$ ipython --no-banner

In [1]: import numpy as np

In [2]: from numpy import linalg as LA

In [3]: np.set_printoptions(precision=3, suppress=True, linewidth=140)

In [4]: m1 = np.load("run13.npy")

In [5]: m1
Out[5]: 
array([[-0.374, -0.626,  0.682,  0.063],
       [-0.25 , -0.639, -0.727,  0.029],
       [-0.873,  0.446, -0.086,  0.175],
       [ 0.187, -0.02 , -0.006,  0.982]])

In [6]: vec = np.array([5, 2, -8, -9])

In [7]: np.sort(np.abs(np.degrees(np.angle(LA.eigvals(m1)))))
Out[7]: array([  0.   ,  93.364,  93.364, 180.   ])

In [8]: np.round(LA.det(m1), 3)
Out[8]: np.float64(-1.0)

In [9]: [p for p in range(1, 25) if np.allclose(LA.matrix_power(m1, p), np.eye(4))]
Out[9]: []

In [10]: np.abs(LA.eigvals(m1))
Out[10]: array([1., 1., 1., 1.])

In [11]: K = np.load("x.npy")

In [12]: K
Out[12]: 
array([[-1.98,  3.  ,  3.  ,  1.  ],
       [ 3.  , -2.98,  2.  , -3.  ],
       [ 0.  , -1.  , -1.98, -2.  ],
       [-2.  ,  3.  ,  3.  ,  1.02]])

In [13]: proj = np.triu(np.array([[0, 0, 2, 1], [2, 0, 2, 1], [1, 1, 1, 2], [0, 2, 2, 2]]), 1) + np.eye(4)

In [14]: other = proj @ K @ LA.inv(proj)

In [15]: other
Out[15]: 
array([[ -3.98,   4.  ,   2.  ,  -6.  ],
       [  1.  ,  -1.98,   3.  , -11.  ],
       [ -4.  ,   5.  ,   2.02,  -5.  ],
       [ -2.  ,   3.  ,   1.  ,  -1.98]])

In [16]: np.round(LA.det(other), 3)
Out[16]: np.float64(-0.752)

In [17]: X = np.array([[0.9, 1.9, -0.5], [-0.3, 0.5, 0.6], [0.0, 1.0, -1.4]])

In [18]: rng = np.random.default_rng(383975)

In [19]: X[2] = X[0] + 0.1 * rng.normal(size=3)

In [20]: print(X)
[[ 0.9    1.9   -0.5  ]
 [-0.3    0.5    0.6  ]
 [ 0.839  1.904 -0.577]]

In [21]: z = rng.permutation(3)

In [22]: other = X[:, z] * rng.choice([-1, 1], 3)

In [23]: other
Out[23]: 
array([[-0.5  ,  0.9  , -1.9  ],
       [ 0.6  , -0.3  , -0.5  ],
       [-0.577,  0.839, -1.904]])

In [24]: Uu, _, Vh = LA.svd(X.T @ other)

In [25]: np.round(LA.lstsq(X, other)[0], 3) + 0
Out[25]: 
array([[ 0.,  1.,  0.],
       [ 0.,  0., -1.],
       [ 1.,  0.,  0.]])
